% ipython --no-banner

In [1]: import numpy as np

In [2]: np.set_printoptions(precision=2, suppress=True, linewidth=100)

In [3]: data = np.array([[1.2, -0.1, -0.3, -1.0, -0.9, 2.6],
   ...:     [0.1, -1.2, -1.3, 0.5, -0.3, -0.7],
   ...:     [0.1, 0.9, -0.4, 0.1, -0.1, -0.7],
   ...:     [-0.4, 0.4, -1.1, -1.4, -0.6, 0.7],
   ...:     [0.2, -0.2, -1.1, 0.3, 0.7, -1.5],
   ...:     [-0.4, 1.0, 1.0, -0.3, 0.7, 0.4],
   ...:     [-0.6, -1.2, 0.4, 1.3, 1.7, -3.1],
   ...:     [0.5, -2.4, -0.1, 0.9, -0.4, -0.7],
   ...:     [1.8, 2.3, 0.1, 0.5, -1.4, 0.8],
   ...:     [-1.1, 0.1, 0.0, 1.2, -1.0, 0.4],
   ...:     [1.0, -0.4, -1.1, -0.3, 0.5, -1.8]])

In [4]: data
Out[4]: 
array([[ 1.2, -0.1, -0.3, -1. , -0.9,  2.6],
       [ 0.1, -1.2, -1.3,  0.5, -0.3, -0.7],
       [ 0.1,  0.9, -0.4,  0.1, -0.1, -0.7],
       [-0.4,  0.4, -1.1, -1.4, -0.6,  0.7],
       [ 0.2, -0.2, -1.1,  0.3,  0.7, -1.5],
       [-0.4,  1. ,  1. , -0.3,  0.7,  0.4],
       [-0.6, -1.2,  0.4,  1.3,  1.7, -3.1],
       [ 0.5, -2.4, -0.1,  0.9, -0.4, -0.7],
       [ 1.8,  2.3,  0.1,  0.5, -1.4,  0.8],
       [-1.1,  0.1,  0. ,  1.2, -1. ,  0.4],
       [ 1. , -0.4, -1.1, -0.3,  0.5, -1.8]])

In [5]: B = np.c_[data[:, :3] @ np.array([[8, 3, 3], [4, 7, 9], [6, 6, 1]]), np.array([-8, 8, -6, 9, 2, 9, 7, 8, 0, 0, 4])]

In [6]: B
Out[6]: 
array([[  7.4,   1.1,   2.4,  -8. ],
       [-11.8, -15.9, -11.8,   8. ],
       [  2. ,   4.2,   8. ,  -6. ],
       [ -8.2,  -5. ,   1.3,   9. ],
       [ -5.8,  -7.4,  -2.3,   2. ],
       [  6.8,  11.8,   8.8,   9. ],
       [ -7.2,  -7.8, -12.2,   7. ],
       [ -6.2, -15.9, -20.2,   8. ],
       [ 24.2,  22.1,  26.2,   0. ],
       [ -8.4,  -2.6,  -2.4,   0. ],
       [ -0.2,  -6.4,  -1.7,   4. ]])

In [7]: np.linalg.matrix_rank(B)
Out[7]: np.int64(4)

In [8]: np.linalg.matrix_rank(np.c_[data, B])
Out[8]: np.int64(7)

In [9]: np.round(np.linalg.norm(B - data @ np.linalg.lstsq(data, B)[0], axis=0), 2) + 0
Out[9]: array([ 0.  ,  0.  ,  0.  , 17.79])

In [10]: np.linalg.norm(np.linalg.qr(data)[0].T @ B, axis=0) ** 2 / ((B ** 2).sum(axis=0) + 1e-12)
Out[10]: array([1.  , 1.  , 1.  , 0.31])

In [11]: x = np.array([2, 1, 1, -1, -2, 0])

In [12]: data @ np.eye(6)[4]
Out[12]: array([-0.9, -0.3, -0.1, -0.6,  0.7,  0.7,  1.7, -0.4, -1.4, -1. ,  0.5])

In [13]: data * x
Out[13]: 
array([[ 2.4, -0.1, -0.3,  1. ,  1.8,  0. ],
       [ 0.2, -1.2, -1.3, -0.5,  0.6, -0. ],
       [ 0.2,  0.9, -0.4, -0.1,  0.2, -0. ],
       [-0.8,  0.4, -1.1,  1.4,  1.2,  0. ],
       [ 0.4, -0.2, -1.1, -0.3, -1.4, -0. ],
       [-0.8,  1. ,  1. ,  0.3, -1.4,  0. ],
       [-1.2, -1.2,  0.4, -1.3, -3.4, -0. ],
       [ 1. , -2.4, -0.1, -0.9,  0.8, -0. ],
       [ 3.6,  2.3,  0.1, -0.5,  2.8,  0. ],
       [-2.2,  0.1,  0. , -1.2,  2. ,  0. ],
       [ 2. , -0.4, -1.1,  0.3, -1. , -0. ]])

In [14]: np.linalg.norm(data @ x) <= np.linalg.norm(data, 2) * np.linalg.norm(x) + 1e-9
Out[14]: np.True_

In [15]: W0 = np.load("dump.npy")

In [16]: W0
Out[16]: 
array([[ 0,  3, -3,  1,  0,  0],
       [ 0,  0, -3,  1,  3,  0],
       [ 0,  0,  0,  2,  0, -2],
       [ 0,  0,  0,  0,  0, -1],
       [ 0,  0,  0,  0,  0,  2],
       [ 0,  0,  0,  0,  0,  0]])

In [17]: np.allclose(W0[:-1].T @ np.linalg.lstsq(W0[:-1].T, W0[-1])[0], W0[-1])
Out[17]: True

In [18]: np.round(W0 @ np.linalg.pinv(W0) @ W0, 2) + 0
Out[18]: 
array([[ 0.,  3., -3.,  1.,  0.,  0.],
       [ 0.,  0., -3.,  1.,  3.,  0.],
       [ 0.,  0.,  0.,  2.,  0., -2.],
       [ 0.,  0.,  0.,  0.,  0., -1.],
       [ 0.,  0.,  0.,  0.,  0.,  2.],
       [ 0.,  0.,  0.,  0.,  0.,  0.]])

In [19]: np.abs(np.diag(np.linalg.qr(W0)[1])) > 1e-9
Out[19]: array([False, False, False, False, False, False])

In [20]: U, s, Vt = np.linalg.svd(W0)

In [21]: np.argmax(s[:-1] / (s[1:] + 1e-6)) + 1
Out[21]: np.int64(4)

In [22]: s.round(2) + 0
Out[22]: array([5.42, 3.31, 3.  , 1.3 , 0.  , 0.  ])

In [23]: B = U[:, :4] @ np.diag(s[:4]) @ Vt[:4]

In [24]: round(np.linalg.norm(W0 - B) / np.linalg.norm(W0), 2)
Out[24]: np.float64(0.0)

In [25]: B.round(2) + 0
Out[25]: 
array([[ 0.,  3., -3.,  1.,  0.,  0.],
       [ 0.,  0., -3.,  1.,  3.,  0.],
       [ 0.,  0.,  0.,  2.,  0., -2.],
       [ 0.,  0.,  0.,  0.,  0., -1.],
       [ 0.,  0.,  0.,  0.,  0.,  2.],
       [ 0.,  0.,  0.,  0.,  0.,  0.]])

In [26]: round(float(np.abs(W0 - B).max()), 2)
Out[26]: 0.0

In [27]: np.linalg.matrix_rank(B)
Out[27]: np.int64(4)

In [28]: rk = np.linalg.matrix_rank(W0)

In [29]: rk
Out[29]: np.int64(4)

In [30]: N = np.linalg.svd(W0)[2][rk:].T

In [31]: np.round(W0 @ N, 2) + 0
Out[31]: 
array([[0., 0.],
       [0., 0.],
       [0., 0.],
       [0., 0.],
       [0., 0.],
       [0., 0.]])

In [32]: np.linalg.matrix_rank(W0.T @ W0), np.linalg.matrix_rank(W0 @ W0.T)
Out[32]: (np.int64(4), np.int64(4))

In [33]: [int(np.linalg.matrix_rank(W0[:i])) for i in range(1, len(W0) + 1)]
Out[33]: [1, 2, 3, 4, 4, 4]

In [34]: np.allclose(W0 @ N, 0)
Out[34]: True

In [35]: mat = np.vander(np.arange(5) - 4, 4, increasing=True)

In [36]: mat
Out[36]: 
array([[  1,  -4,  16, -64],
       [  1,  -3,   9, -27],
       [  1,  -2,   4,  -8],
       [  1,  -1,   1,  -1],
       [  1,   0,   0,   0]])

In [37]: rng = np.random.default_rng(84)

In [38]: idx = rng.permutation(4)

In [39]: B = mat[:, idx] * rng.choice([-1, 1], 4)

In [40]: B
Out[40]: 
array([[  1, -64,  -4,  16],
       [  1, -27,  -3,   9],
       [  1,  -8,  -2,   4],
       [  1,  -1,  -1,   1],
       [  1,   0,   0,   0]])

In [41]: U, _, Vt = np.linalg.svd(mat.T @ B)

In [42]: np.round(np.linalg.lstsq(mat, B)[0], 2) + 0
Out[42]: 
array([[1., 0., 0., 0.],
       [0., 0., 1., 0.],
       [0., 0., 0., 1.],
       [0., 1., 0., 0.]])

In [43]: np.round(U @ Vt, 2) + 0
Out[43]: 
array([[1., 0., 0., 0.],
       [0., 0., 1., 0.],
       [0., 0., 0., 1.],
       [0., 1., 0., 0.]])

In [44]: f, r1 = mat[4], mat[1]

In [45]: f @ r1
Out[45]: np.int64(1)

In [46]: pr = (f @ r1) / (f @ f) * f

In [47]: r1 - pr
Out[47]: array([  0.,  -3.,   9., -27.])

In [48]: x = np.array([-3, 0, 2, -4])

In [49]: rhs = mat @ x

In [50]: rhs
Out[50]: array([285, 123,  37,   3,  -3])

In [51]: try:
    ...:     np.linalg.solve(mat, rhs)
    ...: except np.linalg.LinAlgError as e:
    ...:     print(e)
    ...: 
Last 2 dimensions of the array must be square

In [52]: rhs = rhs + 0.3 * rng.normal(size=5)

In [53]: rhs
Out[53]: array([285.31, 122.64,  36.95,   3.19,  -2.96])

In [54]: coef, *_ = np.linalg.lstsq(mat, rhs)

In [55]: coef
Out[55]: array([-2.97, -0.7 ,  1.38, -4.11])

In [56]: coef.round()
Out[56]: array([-3., -1.,  1., -4.])

In [57]: [round(float(np.linalg.norm(np.linalg.solve(mat.T @ mat + lam * np.eye(4), mat.T @ rhs))), 2) for lam in (0, 1, 10, 100)]
Out[57]: [5.3, 4.66, 4.33, 4.23]

In [58]: J = np.loadtxt("mat.csv", delimiter=",")

In [59]: J
Out[59]: 
array([[ 0.85,  0.64,  1.  ,  0.99, -0.94],
       [-0.71, -0.77, -0.94, -0.91,  0.24],
       [-0.85,  0.97,  0.99,  0.86, -0.79],
       [-0.97,  0.58, -1.  , -1.  ,  0.99],
       [ 1.  , -0.68, -0.36,  0.91,  0.85],
       [-0.97, -0.41, -0.99, -0.99,  0.88],
       [ 0.88, -0.88,  0.06,  0.65, -0.62],
       [-1.  ,  0.94,  0.52, -0.86, -0.42],
       [-0.93,  0.99,  1.  ,  0.99, -0.99],
       [-0.91,  0.7 , -0.88, -0.94,  0.87],
       [ 0.93, -0.4 , -0.33,  0.46,  0.54],
       [ 1.  , -0.87,  0.98,  1.  , -0.9 ],
       [-0.39,  0.78, -0.38, -0.52,  0.8 ],
       [ 0.81, -0.88, -1.  , -1.  ,  1.  ],
       [ 0.82, -0.93, -0.99, -0.86,  0.88],
       [ 0.99, -0.54,  1.  ,  1.  , -0.99],
       [ 0.67,  0.32,  0.99,  0.97, -0.93],
       [-1.  ,  1.  ,  0.98, -0.98, -0.99],
       [-0.98, -0.41, -1.  , -1.  ,  0.97],
       [ 0.99, -0.46,  0.51,  0.92,  0.16],
       [-0.7 , -0.76, -1.  , -1.  ,  0.99],
       [ 0.97, -0.08, -0.78,  0.11,  0.93],
       [-1.  ,  0.87,  0.99,  0.32, -0.99],
       [-0.97, -0.14,  0.86,  0.03, -0.97],
       [-0.58,  0.93,  0.99,  0.88, -0.77],
       [-0.91, -0.45, -0.81, -0.88, -0.06],
       [ 0.03,  0.31,  0.81,  0.66, -0.6 ],
       [-0.99,  0.96, -0.89, -0.99,  0.95],
       [-0.94, -0.2 , -0.83, -0.92,  0.16],
       [-1.  , -0.79, -0.99, -1.  ,  0.29],
       [ 1.  ,  0.78,  1.  ,  1.  , -0.98],
       [ 0.09, -0.14,  0.94,  0.87, -0.93],
       [-0.85,  0.19, -0.96, -0.96,  0.87],
       [-1.  , -0.8 , -1.  , -1.  ,  0.86],
       [ 0.08,  0.56,  0.81,  0.65, -0.36]])

In [60]: x = np.array([2, 0, 2, 0, 0])

In [61]: rhs = J @ x

In [62]: np.round(np.linalg.lstsq(J, rhs)[0], 2) + 0
Out[62]: array([2., 0., 2., 0., 0.])

In [63]: rhs = rhs + 0.02 * rng.normal(size=35)

In [64]: rhs
Out[64]: 
array([ 3.68, -3.28,  0.28, -3.95,  1.26, -3.95,  1.9 , -0.98,  0.14, -3.61,  1.19,  4.  , -1.57,
       -0.38, -0.36,  4.  ,  3.36, -0.01, -3.99,  3.01, -3.44,  0.35, -0.01, -0.21,  0.82, -3.44,
        1.69, -3.78, -3.53, -4.  ,  4.  ,  2.08, -3.6 , -4.  ,  1.77])

In [65]: coef, *_ = np.linalg.lstsq(J, rhs)

In [66]: np.round(J.T @ (rhs - J @ coef), 2) + 0
Out[66]: array([0., 0., 0., 0., 0.])
